$ python3 -q
>>> import numpy as np
>>> import numpy.linalg as la
>>> np.set_printoptions(precision=1, suppress=True, linewidth=140)
>>> def tidy(a):
...     return np.round(a, 1) + 0
... 
>>> cent = np.array([[4, 5, 1, 2]])
>>> rng = np.random.default_rng(655)
>>> A = rng.normal(size=(28, 1)) @ cent + np.array([-1, -2, -2, -1])
>>> tidy(A)
array([[ -5.1,  -7.1,  -3. ,  -3.1],
       [ -3.1,  -4.6,  -2.5,  -2. ],
       [ -0.1,  -0.8,  -1.8,  -0.5],
       [  2. ,   1.8,  -1.2,   0.5],
       [ -9.6, -12.8,  -4.2,  -5.3],
       [ -6.6,  -9. ,  -3.4,  -3.8],
       [  0. ,  -0.8,  -1.8,  -0.5],
       [ -2.6,  -4. ,  -2.4,  -1.8],
       [ -1.7,  -2.9,  -2.2,  -1.4],
       [  3.7,   3.9,  -0.8,   1.4],
       [  2.2,   2. ,  -1.2,   0.6],
       [  5.7,   6.4,  -0.3,   2.4],
       [ -2. ,  -3.3,  -2.3,  -1.5],
       [ -4.1,  -5.9,  -2.8,  -2.5],
       [ -8.5, -11.3,  -3.9,  -4.7],
       [ -7. ,  -9.5,  -3.5,  -4. ],
       [ -3.2,  -4.7,  -2.5,  -2.1],
       [  0.6,   0. ,  -1.6,  -0.2],
       [ -1.3,  -2.3,  -2.1,  -1.1],
       [ -1.3,  -2.4,  -2.1,  -1.2],
       [ -0.8,  -1.8,  -2. ,  -0.9],
       [  0.1,  -0.6,  -1.7,  -0.4],
       [ -1. ,  -2. ,  -2. ,  -1. ],
       [ -4.4,  -6.3,  -2.9,  -2.7],
       [  4.4,   4.8,  -0.6,   1.7],
       [  5.3,   5.9,  -0.4,   2.2],
       [ -8.9, -11.9,  -4. ,  -5. ],
       [ -3.8,  -5.5,  -2.7,  -2.4]])
>>> Xc = A - A.mean(axis=0)
>>> V = la.svd(Xc)[2][:2]
>>> M2 = Xc - Xc @ V.T @ V
>>> print(tidy((Xc @ V.T).std(axis=0)))
[6.9 0. ]
>>> feats = np.array([[-7, -14, 0, 0, 14], [-1, -2, 0, 0, 2], [-3, -6, 0, 0, 6]])
>>> feats
array([[ -7, -14,   0,   0,  14],
       [ -1,  -2,   0,   0,   2],
       [ -3,  -6,   0,   0,   6]])
>>> # columns 2 and 3 are equal
>>> Uu, s, VT = la.svd(feats)
>>> np.argmax(s[:-1] / (s[1:] + 1e-6)) + 1
np.int64(1)
>>> M2 = Uu[:, :1] @ np.diag(s[:1]) @ VT[:1]
>>> la.matrix_rank(M2)
np.int64(1)
>>> print(tidy(M2))
[[ -7. -14.   0.   0.  14.]
 [ -1.  -2.   0.   0.   2.]
 [ -3.  -6.   0.   0.   6.]]
>>> tidy(la.norm(feats - M2, 2)), tidy(s[1])
(np.float64(0.0), np.float64(0.0))
>>> Uu, s, VT = la.svd(M2)
>>> V = VT[:(s > 1e-8).sum()]
>>> x0 = M2[2] + 3 * M2[1] + rng.integers(2) * np.eye(5)[0]
>>> tidy(x0)
array([ -6., -12.,   0.,   0.,  12.])
>>> tidy(np.diag(V.T @ V))
array([0.1, 0.4, 0. , 0. , 0.4])
>>> tidy(la.norm(x0 - V.T @ V @ x0))
np.float64(0.0)
>>> np.allclose(V.T @ V @ x0, x0)
True
>>> M2 = np.array([[3, 3, -3], [-1, 4, 4], [-4, -4, -3]])
>>> data = np.triu(M2, 1)
>>> data
array([[ 0,  3, -3],
       [ 0,  0,  4],
       [ 0,  0,  0]])
>>> M2 = data + rng.integers(-2, 3, (3, 2)) @ rng.integers(-2, 3, (2, 3))
>>> M2
array([[ 1,  5, -2],
       [-1, -2,  3],
       [ 6,  4,  2]])
>>> print(np.abs(M2 - data).sum(axis=1))
[ 4  4 12]
>>> print(tidy(la.svd(M2 - data, compute_uv=False)))
[8.1 1.6 0. ]
>>> rk = la.matrix_rank(data)
>>> rk
np.int64(2)
>>> ns = la.svd(data)[2][rk:].T
>>> ns @ ns.T
array([[1., 0., 0.],
       [0., 0., 0.],
       [0., 0., 0.]])
>>> data @ ns
array([[0.],
       [0.],
       [0.]])
>>> data @ data
array([[ 0,  0, 12],
       [ 0,  0,  0],
       [ 0,  0,  0]])
>>> print(np.prod(np.diag(data)), tidy(la.det(data)))
0 0.0
>>> Uu, s, VT = la.svd(data)
>>> V = VT[:(s > 1e-8).sum()]
>>> x0 = data[1] + 3 * data[2] + rng.integers(2) * np.eye(3)[1]
>>> x0
array([0., 1., 4.])
>>> la.matrix_rank(np.vstack([data, x0]))
np.int64(2)
>>> tidy(np.diag(V.T @ V))
array([0., 1., 1.])
>>> M2 = np.array([[-1, -2], [0, -2], [-2, -1]])
>>> np.vstack([data, M2.T]).shape
(5, 3)
>>> print(np.einsum("ik,kj->ij", data, M2))
[[ 6 -3]
 [-8 -4]
 [ 0  0]]
>>> print(np.einsum("ij,ij->i", data, data))
[18 16  0]
>>> np.einsum("ik,kj->ji", data, M2)
array([[ 6, -8,  0],
       [-3, -4,  0]])
>>> K = np.array([[-4, 1, 2, 0],
...     [-4, 2, 2, 1],
...     [-2, 0, 1, 2],
...     [-2, 2, 1, 0],
...     [0, 1, 0, 1]])
>>> M2 = feats[0, 0] * feats[1:] - np.outer(feats[1:, 0], feats[0])
>>> M2
array([[0, 0, 0, 0, 0],
       [0, 0, 0, 0, 0]])
>>> print(np.flatnonzero(~M2.round(6).any(axis=1)))
[0 1]
>>> tidy(feats[:, 0] / feats[0, 0])
array([1. , 0.1, 0.4])
>>> M = np.load("sample11.npy")
>>> M
array([[0., 0., 1.],
       [0., 0., 3.],
       [1., 3., 0.]])
>>> np.trace(M)
np.float64(0.0)
>>> tidy(la.matrix_power(M, 2))
array([[ 1.,  3.,  0.],
       [ 3.,  9.,  0.],
       [ 0.,  0., 10.]])
>>> np.allclose(M, M.T)
True
>>> tidy(np.abs(la.eigvals(M)).max())
np.float64(3.2)
>>> tidy(la.det(M))
np.float64(0.0)
>>> q, _ = la.qr(np.array([[-1.2, -0.6, -1.3, -0.3],
...     [0.7, -0.5, 0.1, -0.5],
...     [0.0, -0.3, -0.1, -0.9],
...     [-0.2, -0.8, 0.1, -0.3]]))
>>> X = -2 * q
>>> tidy(X)
array([[ 1.7,  0.5, -0.9, -0.2],
       [-1. ,  1.3, -1.1, -0.4],
       [ 0. ,  0.5, -0.1,  1.9],
       [ 0.3,  1.4,  1.4, -0.3]])
>>> idx = rng.permutation(4)
>>> idx
array([2, 0, 1, 3])
>>> M2 = X[idx][:, idx]
>>> tidy(M2)
array([[-0.1,  0. ,  0.5,  1.9],
       [-0.9,  1.7,  0.5, -0.2],
       [-1.1, -1. ,  1.3, -0.4],
       [ 1.4,  0.3,  1.4, -0.3]])
>>> np.allclose(M2, X)
False
>>> print(tidy(la.det(M2)), tidy(la.det(X[idx])))
-16.0 -16.0
>>> tidy(np.trace(M2))
np.float64(2.5)
>>> w1 = np.array([[4, 3, 3], [5, 4, 3], [2, 3, 0], [1, 0, 5]])
>>> b = np.array([2, 0, 1])
>>> hid = np.maximum(X @ w1 + b, 0)
>>> print(la.matrix_rank(hid))
3
>>> tidy(hid)
array([[ 9.4,  4.5,  6.6],
       [ 1.6,  0. ,  0. ],
       [ 6.4,  1.8, 12.2],
       [12.5, 10.5,  4.5]])
>>> tidy((hid > 0).mean(axis=0))
array([1. , 0.8, 0.8])
>>> (hid > 0).astype(int)
array([[1, 1, 1],
       [1, 0, 0],
       [1, 1, 1],
       [1, 1, 1]])
>>> cent = np.array([[1, 1], [0, 1], [2, 0]])
>>> w1 @ cent
array([[10,  7],
       [11,  9],
       [ 2,  5],
       [11,  1]])
>>> gram = X.T @ X
>>> tidy(np.diag(gram))
array([4., 4., 4., 4.])
>>> np.trace(gram), tidy((X ** 2).sum())
(np.float64(16.0), np.float64(16.0))
>>> tidy(la.svd(X, compute_uv=False) ** 2)
array([4., 4., 4., 4.])
>>> m1 = np.array([[-1.0, 2.0, 2.0, -2.0],
...     [0.0, 3.0, 4.0, -4.0],
...     [-4.0, 4.0, -1.0, 0.0],
...     [-8.0, 6.0, -2.0, 1.0]])
>>> Uu, s, VT = la.svd(m1)
>>> tidy(s)
array([11.9,  7.1,  0.6,  0.1])
>>> M2 = Uu[:, :3] @ np.diag(s[:3]) @ VT[:3]
>>> la.matrix_rank(m1, rtol=0.05)
np.int64(3)
>>> print(tidy(la.norm(m1 - M2, 2)), tidy(s[3]))
0.1 0.1
>>> print(tidy(la.norm(m1 - M2) / la.norm(m1)))
0.0
>>> tidy(np.abs(m1 - M2).max())
np.float64(0.0)
>>> la.matrix_rank(m1, rtol=0.1)
np.int64(2)
>>> tidy(np.abs(la.svd(m1)[2][-1]))
array([0.2, 0.4, 0.5, 0.8])
>>> tidy(la.norm(m1, 2) / la.norm(m1))
np.float64(0.9)
>>> W0 = np.load("out7.npy")
>>> W0
array([[6, 6, 8],
       [6, 5, 6],
       [1, 3, 9],
       [6, 5, 6]])
>>> round(np.log10(la.cond(W0)))
2
